% ipython --no-banner

In [1]: import numpy as np

In [2]: np.set_printoptions(precision=4, suppress=True, linewidth=160, sign=" ")

In [3]: M = np.load("a.npy")

In [4]: print(M)
[[ 0  0  0  0  0]
 [ 0  1 -1 -2 -2]
 [ 1  1 -1 -1 -4]
 [ 2  1  1  0  0]
 [ 0  0  0  0  0]
 [ 2  1  0  2  2]
 [ 1  0  0  1 -2]
 [ 2  1  0  2  2]
 [ 1  1  1 -2 -1]
 [ 4  2  2 -1 -3]
 [ 2  1  1  0  0]
 [ 0  0  0  0  0]
 [ 2  1  0  2  2]]

In [5]: print(np.linalg.matrix_rank(M, rtol=0.1))
4

In [6]: print(np.abs(np.linalg.svd(M)[2][-1]))
[ 0.5331  0.703   0.3408  0.3024  0.118 ]

In [7]: print(np.round(np.linalg.norm(M, 2) / np.linalg.norm(M), 4))
0.7042

In [8]: m1 = np.array([[81, 54, 63, 18],
   ...:     [54, 36, 42, 12],
   ...:     [63, 42, 49, 14],
   ...:     [18, 12, 14, 4]])

In [9]: print(m1)
[[ 81  54  63  18]
 [ 54  36  42  12]
 [ 63  42  49  14]
 [ 18  12  14   4]]

In [10]: U, s, VT = np.linalg.svd(m1)

In [11]: vecs = VT[:(s > 1e-8).sum()]

In [12]: rng = np.random.default_rng(613894)

In [13]: vec = m1[3] + 2 * m1[2] + rng.integers(2) * np.eye(4)[3]

In [14]: print(vec)
[ 144.   96.  112.   33.]

In [15]: print(vecs.T @ vecs)
[[ 0.4765  0.3176  0.3706  0.1059]
 [ 0.3176  0.2118  0.2471  0.0706]
 [ 0.3706  0.2471  0.2882  0.0824]
 [ 0.1059  0.0706  0.0824  0.0235]]

In [16]: print(m1 @ np.linalg.pinv(m1) @ m1)
[[ 81.  54.  63.  18.]
 [ 54.  36.  42.  12.]
 [ 63.  42.  49.  14.]
 [ 18.  12.  14.   4.]]

In [17]: print(np.allclose(m1[:-1].T @ np.linalg.lstsq(m1[:-1].T, m1[-1])[0], m1[-1]))
True

In [18]: r = np.linalg.matrix_rank(m1)

In [19]: print(r)
1

In [20]: N = np.linalg.svd(m1)[2][r:].T

In [21]: print(np.round(m1 @ N, 4) + 0)
[[ 0.  0.  0.]
 [ 0.  0.  0.]
 [ 0.  0.  0.]
 [ 0.  0.  0.]]

In [22]: print(N @ N.T)
[[ 0.5235 -0.3176 -0.3706 -0.1059]
 [-0.3176  0.7882 -0.2471 -0.0706]
 [-0.3706 -0.2471  0.7118 -0.0824]
 [-0.1059 -0.0706 -0.0824  0.9765]]

In [23]: print([int(np.linalg.matrix_rank(m1[:i])) for i in range(1, len(m1) + 1)])
[1, 1, 1, 1]

In [24]: print(np.linalg.matrix_rank(m1.T @ m1), np.linalg.matrix_rank(m1 @ m1.T))
1 1

In [25]: mat = np.load("test2.npy")

In [26]: print(mat)
[[-1.7  3.   1.  -3.  -1.  -3. ]
 [-3.   2.3 -2.  -2.   1.   2. ]
 [ 3.   2.  -0.7  0.  -3.  -1. ]
 [ 3.  -1.  -2.  -1.7 -1.   1. ]
 [-1.  -1.  -2.   1.   0.3  3. ]
 [-2.   3.   1.  -3.  -1.  -2.7]]

In [27]: vec = np.array([-4, -6, -3, 9, 4, 4])

In [28]: y = mat @ vec

In [29]: c, lr = np.zeros(6), 1 / np.linalg.norm(mat, 2) ** 2

In [30]: for i in range(6):
    ...:     c -= lr * mat.T @ (mat @ c - y)
    ...:     if i % 1 == 0: print(i, round(np.linalg.norm(mat @ c - y), 4))
    ...: 
0 23.3077
1 13.7648
2 9.3392
3 7.1196
4 5.8718
5 5.0843

In [31]: print(c)
[-2.6345 -5.8311 -0.5791  6.7721  4.7473  6.1815]

In [32]: B = mat / np.sqrt((mat ** 2).mean(axis=1, keepdims=True))

In [33]: print(np.linalg.norm(B, axis=1))
[ 2.4495  2.4495  2.4495  2.4495  2.4495  2.4495]

In [34]: print(np.linalg.matrix_rank(mat - mat.mean(axis=1, keepdims=True)))
5

In [35]: B = np.linalg.inv(mat)

In [36]: print(np.round(np.linalg.inv(B), 4) + 0)
[[-1.7  3.   1.  -3.  -1.  -3. ]
 [-3.   2.3 -2.  -2.   1.   2. ]
 [ 3.   2.  -0.7  0.  -3.  -1. ]
 [ 3.  -1.  -2.  -1.7 -1.   1. ]
 [-1.  -1.  -2.   1.   0.3  3. ]
 [-2.   3.   1.  -3.  -1.  -2.7]]

In [37]: print((np.abs(B) > 1e-9).astype(int))
[[ 1  1  1  1  1  1]
 [ 1  1  1  1  1  1]
 [ 1  1  1  1  1  1]
 [ 1  1  1  1  1  1]
 [ 1  1  1  1  1  1]
 [ 1  1  1  1  1  1]]

In [38]: print(np.allclose(B, mat.T))
False

In [39]: print(round(np.linalg.det(mat) * np.linalg.det(B), 4))
1.0

In [40]: W0 = (rng.random((5, 5)) < 0.3) + np.eye(5)

In [41]: W0 /= W0.sum(axis=1, keepdims=True)

In [42]: print(W0)
[[ 0.5     0.5     0.      0.      0.    ]
 [ 0.3333  0.6667  0.      0.      0.    ]
 [ 0.      0.5     0.5     0.      0.    ]
 [ 0.      0.5     0.      0.5     0.    ]
 [ 0.      0.      0.5     0.      0.5   ]]

In [43]: ev, vecs = np.linalg.eig(W0)

In [44]: print(ev)
[ 0.5     0.5     0.5     0.1667  1.    ]

In [45]: print(W0 @ vecs[:, 0] - ev[0] * vecs[:, 0])
[ 0.  0.  0.  0.  0.]

In [46]: B = np.array([[2, -2], [-1, 1]])

In [47]: W2 = np.kron(B, W0)

In [48]: print(round(float(np.linalg.norm(W2, 2)), 4), round(float(np.linalg.norm(B, 2) * np.linalg.norm(W0, 2)), 4))
3.8791 3.8791

In [49]: print(W2.shape)
(10, 10)

In [50]: print(W2)
[[ 1.      1.      0.      0.      0.     -1.     -1.     -0.     -0.     -0.    ]
 [ 0.6667  1.3333  0.      0.      0.     -0.6667 -1.3333 -0.     -0.     -0.    ]
 [ 0.      1.      1.      0.      0.     -0.     -1.     -1.     -0.     -0.    ]
 [ 0.      1.      0.      1.      0.     -0.     -1.     -0.     -1.     -0.    ]
 [ 0.      0.      1.      0.      1.     -0.     -0.     -1.     -0.     -1.    ]
 [-0.5    -0.5    -0.     -0.     -0.      0.5     0.5     0.      0.      0.    ]
 [-0.3333 -0.6667 -0.     -0.     -0.      0.3333  0.6667  0.      0.      0.    ]
 [-0.     -0.5    -0.5    -0.     -0.      0.      0.5     0.5     0.      0.    ]
 [-0.     -0.5    -0.     -0.5    -0.      0.      0.5     0.      0.5     0.    ]
 [-0.     -0.     -0.5    -0.     -0.5     0.      0.      0.5     0.      0.5   ]]

In [51]: B = np.array([[-1, -2], [-3, -1], [-1, 0], [0, 0], [-2, 3]])

In [52]: print(np.vstack([W0, B.T]).shape)
(7, 5)

In [53]: print(np.linalg.matrix_rank(np.vstack([W0, B.T])))
5

In [54]: print(W0 @ B)
[[-2.     -1.5   ]
 [-2.3333 -1.3333]
 [-2.     -0.5   ]
 [-1.5    -0.5   ]
 [-1.5     1.5   ]]

In [55]: print(np.einsum("ik,kj->ij", W0, B))
[[-2.     -1.5   ]
 [-2.3333 -1.3333]
 [-2.     -0.5   ]
 [-1.5    -0.5   ]
 [-1.5     1.5   ]]

In [56]: print(np.einsum("ij,ij->i", W0, W0))
[ 0.5     0.5556  0.5     0.5     0.5   ]

In [57]: print(np.linalg.matrix_rank(W0 @ B))
2

In [58]: K = np.diag(np.array([0, 3, 1, 0])) + 5 * np.eye(4, k=1) + 5 * np.eye(4, k=-1)

In [59]: print(K)
[[ 0.  5.  0.  0.]
 [ 5.  3.  5.  0.]
 [ 0.  5.  1.  5.]
 [ 0.  0.  5.  0.]]

In [60]: B = K / np.linalg.norm(K, axis=1, keepdims=True)

In [61]: cov = B @ B.T

In [62]: print((cov - 2 * np.eye(4)).round(6).argmax(axis=1))
[ 2  3  0  1]

In [63]: print(cov[2])
[ 0.7001  0.3646  1.      0.14  ]

In [64]: print((np.abs(cov) > 0.9).astype(int))
[[ 1  0  0  0]
 [ 0  1  0  0]
 [ 0  0  1  0]
 [ 0  0  0  1]]

In [65]: print(np.linalg.norm(B, axis=1))
[ 1.  1.  1.  1.]

In [66]: E = np.loadtxt("dump.csv", delimiter=",")

In [67]: print(E)
[[ 0.635  -0.4212 -0.4773 -0.1404 -0.1965 -0.365 ]
 [-0.4212  0.514  -0.5508 -0.162  -0.2268 -0.4212]
 [-0.4773 -0.5508  0.3758 -0.1836 -0.257  -0.4773]
 [-0.1404 -0.162  -0.1836  0.946  -0.0756 -0.1404]
 [-0.1965 -0.2268 -0.257  -0.0756  0.8942 -0.1965]
 [-0.365  -0.4212 -0.4773 -0.1404 -0.1965  0.635 ]]

In [68]: print(np.linalg.pinv(E))
[[ 0.635  -0.4212 -0.4773 -0.1404 -0.1965 -0.365 ]
 [-0.4212  0.514  -0.5508 -0.162  -0.2268 -0.4212]
 [-0.4773 -0.5508  0.3758 -0.1836 -0.257  -0.4773]
 [-0.1404 -0.162  -0.1836  0.946  -0.0756 -0.1404]
 [-0.1965 -0.2268 -0.257  -0.0756  0.8942 -0.1965]
 [-0.365  -0.4212 -0.4773 -0.1404 -0.1965  0.635 ]]

In [69]: print(round(E[:, 0] @ E[:, 3], 4))
-0.0

In [70]: print(np.linalg.svd(E, compute_uv=False))
[ 1.  1.  1.  1.  1.  1.]

In [71]: print(round(float(np.linalg.eigvalsh(E).min()), 4))
-1.0

In [72]: q, _ = np.linalg.qr(np.array([[1.1], [-0.7]]))

In [73]: data = q @ q.T

In [74]: print(data)
[[ 0.7118 -0.4529]
 [-0.4529  0.2882]]

In [75]: U, s, VT = np.linalg.svd(m1)

In [76]: print(s.round(4) + 0)
[ 170.    0.    0.    0.]

In [77]: B = U[:, :1] @ np.diag(s[:1]) @ VT[:1]

In [78]: print(np.linalg.matrix_rank(m1, rtol=0.05))
1

In [79]: print(np.linalg.matrix_rank(B))
1

In [80]: arr = np.eye(6, dtype=int)[rng.permutation(6)] * np.array([0, 2, 2, -3, -2, 3])

In [81]: print(arr)
[[ 0  0  0  0  0  0]
 [ 0  2  0  0  0  0]
 [ 0  0  0  0  0  3]
 [ 0  0  0  0 -2  0]
 [ 0  0  0 -3  0  0]
 [ 0  0  2  0  0  0]]

In [82]: B = np.array([[0, 1], [0, 2], [0, 2], [1, 0], [1, 0], [1, 0]])

In [83]: print(arr @ B)
[[ 0  0]
 [ 0  4]
 [ 3  0]
 [-2  0]
 [-3  0]
 [ 0  4]]

In [84]: print(np.einsum("ik,kj->ji", arr, B))
[[ 0  0  3 -2 -3  0]
 [ 0  4  0  0  0  4]]

In [85]: print(round(float(np.linalg.norm(arr, 2) / np.linalg.norm(arr)), 4))
0.5477

In [86]: U, s, VT = np.linalg.svd(arr)

In [87]: print(np.argmax(s[:-1] / (s[1:] + 1e-6)) + 1)
5

In [88]: B = U[:, :5] @ np.diag(s[:5]) @ VT[:5]

In [89]: print(np.linalg.matrix_rank(B))
5

In [90]: print(np.abs(arr - B).max())
0.0

In [91]: print(round(np.linalg.norm(arr - B, 2), 4), s[5])
0.0 0.0
